% ipython --no-banner

In [1]: import numpy as np

In [2]: np.set_printoptions(suppress=True, linewidth=100)

In [3]: def rd(a):
   ...:     return np.round(a, 4) + 0
   ...: 

In [4]: out = np.array([[4, -2, -1, -1], [5, -3, 1, -4], [0, -2, -3, -5], [1, 3, -5, 0]])

In [5]: F = np.triu(out)

In [6]: F
Out[6]: 
array([[ 4, -2, -1, -1],
       [ 0, -3,  1, -4],
       [ 0,  0, -3, -5],
       [ 0,  0,  0,  0]])

In [7]: # triangular: eigenvalues sit on the diagonal

In [8]: rd(np.linalg.norm(F[3] - F[1]))
Out[8]: np.float64(5.099)

In [9]: rd(np.linalg.norm(F, axis=0))
Out[9]: array([4.    , 3.6056, 3.3166, 6.4807])

In [10]: np.linalg.norm(F, axis=1).argmax()
Out[10]: np.int64(2)

In [11]: U, sv, vt = np.linalg.svd(F)

In [12]: rd(sv)
Out[12]: array([7.2213, 4.2449, 3.4401, 0.    ])

In [13]: out = U[:, :3] @ np.diag(sv[:3]) @ vt[:3]

In [14]: np.linalg.matrix_rank(out)
Out[14]: np.int64(3)

In [15]: rd(np.abs(F - out).max())
Out[15]: np.float64(0.0)

In [16]: np.linalg.matrix_rank(F, rtol=0.05)
Out[16]: np.int64(3)

In [17]: U, sv, vt = np.linalg.svd(F)

In [18]: V = vt[:(sv > 1e-8).sum()]

In [19]: rng = np.random.default_rng(1768)

In [20]: x = F[3] + 3 * F[1] + rng.integers(2) * np.eye(4)[2]

In [21]: x
Out[21]: array([  0.,  -9.,   4., -12.])

In [22]: np.linalg.matrix_rank(np.vstack([F, x]))
Out[22]: np.int64(4)

In [23]: np.linalg.matrix_rank(F, rtol=0.1)
Out[23]: np.int64(3)

In [24]: np.argsort(-np.linalg.norm(F, axis=0).round(6), kind="stable")[:3]
Out[24]: array([3, 0, 1])

In [25]: X = np.load("arr.npy")

In [26]: X
Out[26]: 
array([[  7,   0],
       [  7,   0],
       [-35,   0]])

In [27]: out = X / np.sqrt((X ** 2).mean(axis=1, keepdims=True))

In [28]: X - X.mean(axis=1, keepdims=True)
Out[28]: 
array([[  3.5,  -3.5],
       [  3.5,  -3.5],
       [-17.5,  17.5]])

In [29]: rd(np.trace(np.linalg.pinv(X) @ X))
Out[29]: np.float64(1.0)

In [30]: np.linalg.lstsq(X[:-1].T, X[-1])[2]
Out[30]: np.int32(1)

In [31]: np.unique(X.round(6), axis=0).shape
Out[31]: (2, 2)

In [32]: np.allclose(X[:-1].T @ np.linalg.lstsq(X[:-1].T, X[-1])[0], X[-1])
Out[32]: True

In [33]: out = np.array([[-4, 3, -2], [-5, 2, -1]])

In [34]: W2 = np.kron(out, X)

In [35]: W2
Out[35]: 
array([[ -28,    0,   21,    0,  -14,    0],
       [ -28,    0,   21,    0,  -14,    0],
       [ 140,    0, -105,    0,   70,    0],
       [ -35,    0,   14,    0,   -7,    0],
       [ -35,    0,   14,    0,   -7,    0],
       [ 175,    0,  -70,    0,   35,    0]])

In [36]: rd(np.linalg.norm(W2, 2)), rd(np.linalg.norm(out, 2) * np.linalg.norm(X, 2))
Out[36]: (np.float64(275.8231), np.float64(275.8231))

In [37]: m1 = np.load("m.npy")

In [38]: m1
Out[38]: 
array([[ 1,  0,  0],
       [ 3,  1,  0],
       [-2, -2,  1]])

In [39]: # triangular: eigenvalues sit on the diagonal

In [40]: r0 = np.array([1, 0])

In [41]: np.array([np.convolve(row, r0, "same") for row in m1])
Out[41]: 
array([[ 1,  0,  0],
       [ 3,  1,  0],
       [-2, -2,  1]])

In [42]: np.convolve(m1[0], r0)
Out[42]: array([1, 0, 0, 0])

In [43]: np.polyval(r0, m1[0])
Out[43]: array([1, 0, 0])

In [44]: np.correlate(m1[0], m1[1], "full")
Out[44]: array([0, 1, 3, 0, 0])

In [45]: W1 = np.array([[0, 2, 0, 0], [-1, 2, -1, 1]])

In [46]: beta = np.array([1, 0, 1, 2])

In [47]: H = np.maximum(X @ W1 + beta, 0)

In [48]: (H > 0).astype(int)
Out[48]: 
array([[1, 1, 1, 1],
       [1, 1, 1, 1],
       [1, 0, 1, 1]])

In [49]: H
Out[49]: 
array([[ 1, 14,  1,  2],
       [ 1, 14,  1,  2],
       [ 1,  0,  1,  2]])

In [50]: rd((H > 0).mean(axis=0))
Out[50]: array([1.    , 0.6667, 1.    , 1.    ])

In [51]: W2 = np.array([[1, 0], [1, 2], [0, 1], [0, 1]])

In [52]: W1 @ W2
Out[52]: 
array([[2, 4],
       [1, 4]])

In [53]: H @ W2
Out[53]: 
array([[15, 31],
       [15, 31],
       [ 1,  3]])

In [54]: (H @ W2).round(6).argmax(axis=1)
Out[54]: array([1, 1, 1])

In [55]: K = np.diag(10 * np.array([0, -2, 1, 2])) + np.array([[4, 4, 2, 4], [1, 0, 0, 0], [5, 0, 2, 2], [2, 2, 0, 0]])

In [56]: K
Out[56]: 
array([[  4,   4,   2,   4],
       [  1, -20,   0,   0],
       [  5,   0,  12,   2],
       [  2,   2,   0,  20]])

In [57]: out = np.array([[2, 2, 2], [0, 4, 0]])

In [58]: W2 = np.kron(out, K)

In [59]: W2.shape
Out[59]: (8, 12)

In [60]: W1 = np.array([[9, 5], [-5, 6], [6, 8], [-7, -3]])

In [61]: beta = np.array([3, -3])

In [62]: H = np.maximum(K @ W1 + beta, 0)

In [63]: (H > 0).astype(int)
Out[63]: 
array([[1, 1],
       [1, 0],
       [1, 1],
       [0, 0]])

In [64]: np.linalg.matrix_rank(H)
Out[64]: np.int64(2)

In [65]: W2 = np.array([[-4, 1, -3], [4, -5, 0]])

In [66]: W1 @ W2
Out[66]: 
array([[-16, -16, -27],
       [ 44, -35,  15],
       [  8, -34, -18],
       [ 16,   8,  21]])

In [67]: H @ W2
Out[67]: 
array([[ 168, -222,   -9],
       [-448,  112, -336],
       [  24, -454, -318],
       [   0,    0,    0]])

In [68]: (H @ W2).round(6).argmax(axis=1)
Out[68]: array([0, 1, 0, 0])

In [69]: out = K / np.sqrt((K ** 2).mean(axis=1, keepdims=True))

In [70]: rd(out[0])
Out[70]: array([1.1094, 1.1094, 0.5547, 1.1094])

In [71]: evals, V = np.linalg.eig(K)

In [72]: rd(np.sort(np.linalg.eigvals(np.linalg.inv(K))))
Out[72]: array([-0.0496,  0.0486,  0.0776,  0.374 ])

In [73]: rd(evals)
Out[73]: array([-20.1609,   2.6738,  12.8904,  20.5967])

In [74]: rd(np.sort(np.linalg.eigvals(K @ K)))
Out[74]: array([  7.1491, 166.1635, 406.4629, 424.2246])

In [75]: K.reshape(4, 5)
---------------------------------------------------------------------------
ValueError                                Traceback (most recent call last)
Cell In[75], line 1
----> 1 K.reshape(4, 5)

ValueError: cannot reshape array of size 16 into shape (4,5)

In [76]: K.reshape(-1, 2)
Out[76]: 
array([[  4,   4],
       [  2,   4],
       [  1, -20],
       [  0,   0],
       [  5,   0],
       [ 12,   2],
       [  2,   2],
       [  0,  20]])

In [77]: K.reshape(2, -1)
Out[77]: 
array([[  4,   4,   2,   4,   1, -20,   0,   0],
       [  5,   0,  12,   2,   2,   2,   0,  20]])

In [78]: K.ravel(order="F")
Out[78]: array([  4,   1,   5,   2,   4, -20,   0,   2,   2,   0,  12,   0,   4,   0,   2,  20])

In [79]: t3 = K.reshape(4, 2, -1)

In [80]: t3.sum(axis=1)
Out[80]: 
array([[  6,   8],
       [  1, -20],
       [ 17,   2],
       [  2,  22]])

In [81]: np.einsum("ihd,ihd->ih", t3, t3)
Out[81]: 
array([[ 32,  20],
       [401,   0],
       [ 25, 148],
       [  8, 400]])

In [82]: np.einsum("ihd,jhd->hij", t3, t3).shape
Out[82]: (2, 4, 4)

In [83]: np.swapaxes(t3, 1, 2)[2]
Out[83]: 
array([[ 5, 12],
       [ 0,  2]])

In [84]: out = np.array([[2, 5, 2], [5, 0, 4], [3, 3, 4]])

In [85]: W2 = np.array([[1]])

In [86]: arr = np.block([[out, np.array([[-1], [-1], [-1]])], [np.zeros((1, 3)), W2]])

In [87]: arr
Out[87]: 
array([[ 2.,  5.,  2., -1.],
       [ 5.,  0.,  4., -1.],
       [ 3.,  3.,  4., -1.],
       [ 0.,  0.,  0.,  1.]])

In [88]: labels = rng.permutation(4)

In [89]: labels
Out[89]: array([2, 3, 1, 0])

In [90]: out = arr[labels][:, labels]

In [91]: out
Out[91]: 
array([[ 4., -1.,  3.,  3.],
       [ 0.,  1.,  0.,  0.],
       [ 4., -1.,  0.,  5.],
       [ 2., -1.,  5.,  2.]])

In [92]: np.allclose(out, arr)
Out[92]: False

In [93]: np.diag(out)
Out[93]: array([4., 1., 0., 2.])

In [94]: rd(np.linalg.det(out)), rd(np.linalg.det(arr[labels]))
Out[94]: (np.float64(-34.0), np.float64(34.0))

In [95]: np.trace(out)
Out[95]: np.float64(7.0)

In [96]: rd(np.sort(np.abs(np.linalg.eigvals(out))))
Out[96]: array([0.8623, 1.    , 4.2156, 9.3533])

In [97]: r0 = np.array([0, 3, 3, 3])

In [98]: out = arr + np.outer(r0, np.eye(4)[2])

In [99]: out
Out[99]: 
array([[ 2.,  5.,  2., -1.],
       [ 5.,  0.,  7., -1.],
       [ 3.,  3.,  7., -1.],
       [ 0.,  0.,  3.,  1.]])

In [100]: rd(np.linalg.det(out) / np.linalg.det(arr)), rd(1 + np.linalg.solve(arr, r0)[2])
Out[100]: (np.float64(2.5), np.float64(2.5))

In [101]: np.linalg.matrix_rank(out - arr)
Out[101]: np.int64(1)
